In [1]: import numpy as np

In [2]: np.set_printoptions(precision=4, suppress=True, linewidth=100, floatmode="fixed")

In [3]: W0 = np.loadtxt("data.csv", delimiter=",")

In [4]: print(W0)
[[  1.9662   5.8757 -51.0992]
 [  1.1872   2.8958 -31.4339]
 [  1.0870   2.4961 -29.0626]
 [  0.0291  -1.8830  -6.5531]
 [ -0.2500  -2.6183  -0.6090]
 [ -0.2273  -2.2103  -0.1763]
 [  0.2971   2.6300   0.1538]
 [  0.7639   6.7485   1.1689]
 [  0.8126   7.1808   1.3286]
 [  1.7021  15.2365   5.8603]
 [  1.7262  15.4582   6.0221]
 [  2.0807  18.7540   8.6287]
 [  2.1298  19.2142   9.0215]]

In [5]: print(np.linalg.matrix_rank(W0, rtol=0.1))
2

In [6]: print(round(np.log10(np.linalg.cond(W0))))
3

In [7]: print([round(float(x), 4) for x in np.linalg.svd(W0, compute_uv=False)[:3]])
[68.7123, 37.1282, 0.1429]

In [8]: print(np.argsort(-np.linalg.norm(W0, axis=0).round(6), kind="stable")[:3])
[2 1 0]

In [9]: Ac = W0 - W0.mean(axis=0)

In [10]: evecs = np.linalg.svd(Ac)[2][:2]

In [11]: Y = Ac - Ac @ evecs.T @ evecs

In [12]: print((Ac @ evecs.T).std(axis=0))
[18.1253  6.8867]

In [13]: print(Y.std(axis=0))
[0.0328 0.0039 0.0008]

In [14]: hat = W0 @ np.linalg.solve(W0.T @ W0, W0.T)

In [15]: print(np.round(np.linalg.eigvalsh(hat), 4) + 0)
[0.0000 0.0000 0.0000 0.0000 0.0000 0.0000 0.0000 0.0000 0.0000 0.0000 1.0000 1.0000 1.0000]

In [16]: print(hat @ W0[:, 0])
[ 1.9662  1.1872  1.0870  0.0291 -0.2500 -0.2273  0.2971  0.7639  0.8126  1.7021  1.7262  2.0807
  2.1298]

In [17]: print(round(float(np.trace(hat)), 4))
3.0

In [18]: G = np.cov(W0, rowvar=False)

In [19]: print(np.median(W0, axis=0))
[1.0870 5.8757 0.1538]

In [20]: print(G)
[[  0.7525   5.9382  -1.7533]
 [  5.9382  61.7037  57.0822]
 [ -1.7533  57.0822 344.8260]]

In [21]: print(G.shape)
(3, 3)

In [22]: print(np.corrcoef(W0.T))
[[ 1.0000  0.8714 -0.1088]
 [ 0.8714  1.0000  0.3913]
 [-0.1088  0.3913  1.0000]]

In [23]: print(W0.std(axis=0))
[ 0.8334  7.5470 17.8410]

In [24]: print(np.argsort(-W0.std(axis=0).round(6), kind="stable"))
[2 1 0]

In [25]: print(np.polyfit(W0[:, 2], W0[:, 1], 1))
[0.1655 8.0107]

In [26]: feats = np.array([[-0.5, 0.2, 0.8],
    ...:     [2.1, 1.2, 0.2],
    ...:     [-0.4, -0.4, -0.3],
    ...:     [0.5, -0.3, -0.4],
    ...:     [-1.0, -1.5, -0.9],
    ...:     [1.0, -1.3, 1.0],
    ...:     [0.3, 1.4, -0.2],
    ...:     [-1.5, -0.3, 0.7],
    ...:     [-0.2, 0.4, -0.3],
    ...:     [1.6, -0.3, -0.1],
    ...:     [0.7, -0.6, 2.1],
    ...:     [0.9, -0.6, 0.4],
    ...:     [-2.2, 1.0, -0.2],
    ...:     [0.0, -0.4, -0.1],
    ...:     [-2.0, 0.9, -0.2],
    ...:     [1.4, 0.7, 0.1],
    ...:     [-0.7, 0.8, -1.3],
    ...:     [0.5, 0.0, -0.3],
    ...:     [-0.7, 0.0, -0.4],
    ...:     [0.3, 1.1, 1.0],
    ...:     [0.5, 0.9, 1.8],
    ...:     [0.4, -0.9, -0.7],
    ...:     [-0.9, -0.7, -0.2]])

In [27]: feats[5] *= 10

In [28]: print(feats)
[[ -0.5000   0.2000   0.8000]
 [  2.1000   1.2000   0.2000]
 [ -0.4000  -0.4000  -0.3000]
 [  0.5000  -0.3000  -0.4000]
 [ -1.0000  -1.5000  -0.9000]
 [ 10.0000 -13.0000  10.0000]
 [  0.3000   1.4000  -0.2000]
 [ -1.5000  -0.3000   0.7000]
 [ -0.2000   0.4000  -0.3000]
 [  1.6000  -0.3000  -0.1000]
 [  0.7000  -0.6000   2.1000]
 [  0.9000  -0.6000   0.4000]
 [ -2.2000   1.0000  -0.2000]
 [  0.0000  -0.4000  -0.1000]
 [ -2.0000   0.9000  -0.2000]
 [  1.4000   0.7000   0.1000]
 [ -0.7000   0.8000  -1.3000]
 [  0.5000   0.0000  -0.3000]
 [ -0.7000   0.0000  -0.4000]
 [  0.3000   1.1000   1.0000]
 [  0.5000   0.9000   1.8000]
 [  0.4000  -0.9000  -0.7000]
 [ -0.9000  -0.7000  -0.2000]]

In [29]: D = np.linalg.norm(feats[:, None] - feats[None], axis=-1)

In [30]: print(D.mean(axis=1).argmax())
5

In [31]: print(np.linalg.matrix_rank(D ** 2))
5

In [32]: print(D[:5, :5])
[[0.0000 2.8496 1.2570 1.6401 2.4556]
 [2.8496 0.0000 3.0100 2.2738 4.2556]
 [1.2570 3.0100 0.0000 0.9110 1.3892]
 [1.6401 2.2738 0.9110 0.0000 1.9849]
 [2.4556 4.2556 1.3892 1.9849 0.0000]]

In [33]: print(np.flatnonzero(D[14] < D.mean() / 2))
[ 7 12 14 16 18]

In [34]: G = np.cov(feats, rowvar=False)

In [35]: print(np.corrcoef(feats.T))
[[ 1.0000 -0.8497  0.8713]
 [-0.8497  1.0000 -0.8857]
 [ 0.8713 -0.8857  1.0000]]

In [36]: print(feats.std(axis=0))
[2.3036 2.7797 2.1669]

In [37]: print(np.polyfit(feats[:, 2], feats[:, 0], 1))
[ 0.9262 -0.0674]

In [38]: print(np.median(feats, axis=0))
[ 0.3000  0.0000 -0.2000]

In [39]: print(G.shape)
(3, 3)

In [40]: print(round(np.corrcoef(feats[:, 2], feats[:, 0])[0, 1], 4))
0.8713

In [41]: print(np.argsort(-feats.std(axis=0).round(6), kind="stable"))
[1 0 2]

In [42]: Ac = feats - feats.mean(axis=0)

In [43]: U, sigma, VT = np.linalg.svd(Ac, full_matrices=False)

In [44]: print(np.linalg.matrix_rank(Ac))
3

In [45]: print(np.abs(VT[-1]))
[0.4170 0.3180 0.8515]

In [46]: print(round((sigma ** 2).sum() ** 2 / (sigma ** 4).sum(), 4))
1.1912

In [47]: print(sigma ** 2 / (sigma ** 2).sum())
[0.9141 0.0535 0.0324]

In [48]: mat = np.array([[2, 1, -1], [2, 1, -1]])

In [49]: # row 1 repeats row 0

In [50]: print([round(float(x), 4) for x in np.linalg.svd(mat, compute_uv=False)[:3]])
[3.4641, 0.0]

In [51]: print(round(np.linalg.norm(mat, 2) / np.linalg.norm(mat), 4))
1.0

In [52]: U, sigma, VT = np.linalg.svd(mat)

In [53]: evecs = VT[:(sigma > 1e-8).sum()]

In [54]: rng = np.random.default_rng(94115)

In [55]: x = mat[1] + 2 * mat[0] + rng.integers(2) * np.eye(3)[0]

In [56]: print(x)
[ 7.0000  3.0000 -3.0000]

In [57]: print(np.linalg.matrix_rank(np.vstack([mat, x])))
2

In [58]: M = np.eye(4, dtype=int)[rng.permutation(4)] * np.array([-3, 0, 2, 0])

In [59]: print(M)
[[ 0  0  0  0]
 [ 0  0  0  0]
 [-3  0  0  0]
 [ 0  0  2  0]]

In [60]: # triangular

In [61]: U, sigma, VT = np.linalg.svd(M)

In [62]: evecs = VT[:(sigma > 1e-8).sum()]

In [63]: x = M[1] + -1 * M[2] + rng.integers(2) * np.eye(4)[3]

In [64]: print(x)
[3.0000 0.0000 0.0000 0.0000]

In [65]: print(np.allclose(evecs.T @ evecs @ x, x))
True

In [66]: print(np.linalg.matrix_rank(np.vstack([M, x])))
2

In [67]: print(round(np.linalg.norm(x - evecs.T @ evecs @ x), 4))
0.0

In [68]: print(np.diag(evecs.T @ evecs))
[1.0000 0.0000 1.0000 0.0000]

In [69]: print(np.allclose(M @ M.T, M.T @ M))
False

In [70]: print(np.trace(M))
0

In [71]: print(M @ M)
[[ 0  0  0  0]
 [ 0  0  0  0]
 [ 0  0  0  0]
 [-6  0  0  0]]

In [72]: assert M == M.T
Traceback (most recent call last):
  Cell In[72], line 1
    assert M == M.T
ValueError: The truth value of an array with more than one element is ambiguous. Use a.any() or a.all()


In [73]: print(round(float(np.linalg.det(M)), 4))
0.0

In [74]: print(np.round(np.abs(np.linalg.eigvals(M)).max(), 4))
0.0

In [75]: print(np.sort(np.abs(np.linalg.eigvals(M))))
[0.0000 0.0000 0.0000 0.0000]

In [76]: x = np.array([-6, 3, -1])

In [77]: rhs = feats @ x

In [78]: print(np.linalg.solve(feats.T @ feats, feats.T @ rhs))
[-6.0000  3.0000 -1.0000]

In [79]: try:
    ...:     np.linalg.solve(feats, rhs)
    ...: except np.linalg.LinAlgError as e:
    ...:     print(e)
    ...: 
Last 2 dimensions of the array must be square

In [80]: print(np.round(np.linalg.pinv(feats) @ feats, 4) + 0)
[[1.0000 0.0000 0.0000]
 [0.0000 1.0000 0.0000]
 [0.0000 0.0000 1.0000]]

In [81]: rhs = rhs + 0.1 * rng.normal(size=23)

In [82]: print(rhs)
[   2.8175   -9.0237    1.5588   -3.5621    2.4914 -109.1105    2.6451    7.2483    2.9591
  -10.3950   -8.1513   -7.4981   16.3397   -1.1542   14.8896   -6.3528    7.8647   -2.4766
    4.6576    0.4876   -2.0908   -4.4727    3.6681]

In [83]: beta, *_ = np.linalg.lstsq(feats, rhs)

In [84]: print(round(np.linalg.norm(rhs - feats @ beta), 4))
0.4701

In [85]: print([round(float(np.linalg.norm(np.linalg.solve(feats.T @ feats + lam * np.eye(3), feats.T @ rhs))), 2) for lam in (0, 1, 10, 100)])
[6.76, 6.65, 6.03, 4.59]
